In [1]: import numpy as np

In [2]: from numpy import linalg as LA

In [3]: np.set_printoptions(precision=2, suppress=True, linewidth=120)

In [4]: rnd = lambda a: np.round(a, 2) + 0

In [5]: F = np.load("block17.npy")

In [6]: F
Out[6]: 
array([[ 3., -1.,  0.,  0.],
       [-1., -3., -1.,  0.],
       [ 0., -1.,  2., -1.],
       [ 0.,  0., -1.,  0.]])

In [7]: # equal to its transpose

In [8]: vec = np.array([0, 3, 2, 0])

In [9]: y = F @ vec

In [10]: c, lr = np.zeros(4), 1 / LA.norm(F, 2) ** 2

In [11]: for i in range(8):
    ...:     c -= lr * F.T @ (F @ c - y)
    ...:     if i % 2 == 0: print(i, round(LA.norm(F @ c - y), 2))
    ...: 
0 1.58
2 0.32
4 0.13
6 0.11

In [12]: rnd(c)
Out[12]: array([ 0.01,  3.04,  1.89, -0.28])

In [13]: rnd(LA.cond(F))
Out[13]: np.float64(9.09)

In [14]: f = np.array([3, -2, -1])

In [15]: np.cross(F[2, :3], F[3, :3])
Out[15]: array([1., 0., 0.])

In [16]: np.polyval(f, F[2])
Out[16]: array([-1.,  4.,  7.,  4.])

In [17]: np.convolve(F[2], f)
Out[17]: array([ 0., -3.,  8., -6.,  0.,  1.])

In [18]: A = np.load("case17.npy")

In [19]: A
Out[19]: 
array([[-6, 10],
       [ 0,  0]])

In [20]: # row 0 is much longer than the rest

In [21]: LA.matrix_power(A - np.diag(np.diag(A)), 2)
Out[21]: 
array([[0, 0],
       [0, 0]])

In [22]: [int(LA.matrix_rank(LA.matrix_power(A, p))) for p in range(1, 3)]
Out[22]: [1, 1]

In [23]: LA.matrix_rank(A - A[0, 0] * np.eye(2))
Out[23]: np.int64(1)

In [24]: rnd(np.sort(LA.eigvals(A)))
Out[24]: array([-6.,  0.])

In [25]: np.prod(np.diag(A)), rnd(LA.det(A))
Out[25]: (np.int64(0), np.float64(0.0))

In [26]: rnd(np.sort(np.abs(LA.eigvals(A))))
Out[26]: array([0., 6.])

In [27]: (A - A.T) / 2
Out[27]: 
array([[ 0.,  5.],
       [-5.,  0.]])

In [28]: LA.matrix_power(A, 3)
Out[28]: 
array([[-216,  360],
       [   0,    0]])

In [29]: rnd(np.abs(LA.eigvals(A)).max())
Out[29]: np.float64(6.0)

In [30]: rnd(LA.det(A))
Out[30]: np.float64(0.0)

In [31]: A @ A
Out[31]: 
array([[ 36, -60],
       [  0,   0]])

In [32]: (A + A.T) / 2
Out[32]: 
array([[-6.,  5.],
       [ 5.,  0.]])

In [33]: np.trace(A)
Out[33]: np.int64(-6)

In [34]: np.argsort(-LA.norm(A, axis=0).round(6), kind="stable")[:3]
Out[34]: array([1, 0])

In [35]: LA.cond(A) > 100
Out[35]: np.True_

In [36]: [round(float(x), 2) for x in LA.svd(A, compute_uv=False)[:3]]
Out[36]: [11.66, 0.0]

In [37]: hat = np.triu(np.array([[-1, -3], [-2, 0]]), 1) + np.eye(2)

In [38]: B = hat @ A @ LA.inv(hat)

In [39]: LA.matrix_rank(B)
Out[39]: np.int64(1)

In [40]: np.poly(B)
Out[40]: array([1., 6., 0.])

In [41]: np.trace(B), np.trace(A)
Out[41]: (np.float64(-6.0), np.int64(-6))

In [42]: rnd(LA.det(B))
Out[42]: np.float64(0.0)

In [43]: W0 = np.array([[4, -5, 4, -5, 4, -5],
    ...:     [-5, 0, -5, 0, -5, 0],
    ...:     [-4, -1, -4, -1, -4, -1],
    ...:     [4, -5, 4, -5, 4, -5],
    ...:     [-5, 0, -5, 0, -5, 0],
    ...:     [-4, -1, -4, -1, -4, -1]])

In [44]: W0
Out[44]: 
array([[ 4, -5,  4, -5,  4, -5],
       [-5,  0, -5,  0, -5,  0],
       [-4, -1, -4, -1, -4, -1],
       [ 4, -5,  4, -5,  4, -5],
       [-5,  0, -5,  0, -5,  0],
       [-4, -1, -4, -1, -4, -1]])

In [45]: np.argsort(-LA.norm(W0, axis=0).round(6), kind="stable")[:3]
Out[45]: array([0, 2, 4])

In [46]: [round(float(x), 2) for x in LA.svd(W0, compute_uv=False)[:3]]
Out[46]: [19.56, 10.74, 0.0]

In [47]: LA.cond(W0) > 100
Out[47]: np.True_

In [48]: rnd(LA.norm(W0, 2) / LA.norm(W0))
Out[48]: np.float64(0.88)

In [49]: rng = np.random.default_rng(874188)

In [50]: idx = rng.permutation(6)

In [51]: idx
Out[51]: array([0, 5, 4, 2, 3, 1])

In [52]: B = W0[idx][:, idx]

In [53]: B
Out[53]: 
array([[ 4, -5,  4,  4, -5, -5],
       [-4, -1, -4, -4, -1, -1],
       [-5,  0, -5, -5,  0,  0],
       [-4, -1, -4, -4, -1, -1],
       [ 4, -5,  4,  4, -5, -5],
       [-5,  0, -5, -5,  0,  0]])

In [54]: rnd(np.sort(np.abs(LA.eigvals(B))))
Out[54]: array([ 0.,  0.,  0.,  0.,  0., 11.])

In [55]: np.diag(B)
Out[55]: array([ 4, -1, -5, -4, -5,  0])

In [56]: np.allclose(B, W0)
Out[56]: False

In [57]: rnd(LA.det(B)), rnd(LA.det(W0[idx]))
Out[57]: (np.float64(0.0), np.float64(0.0))
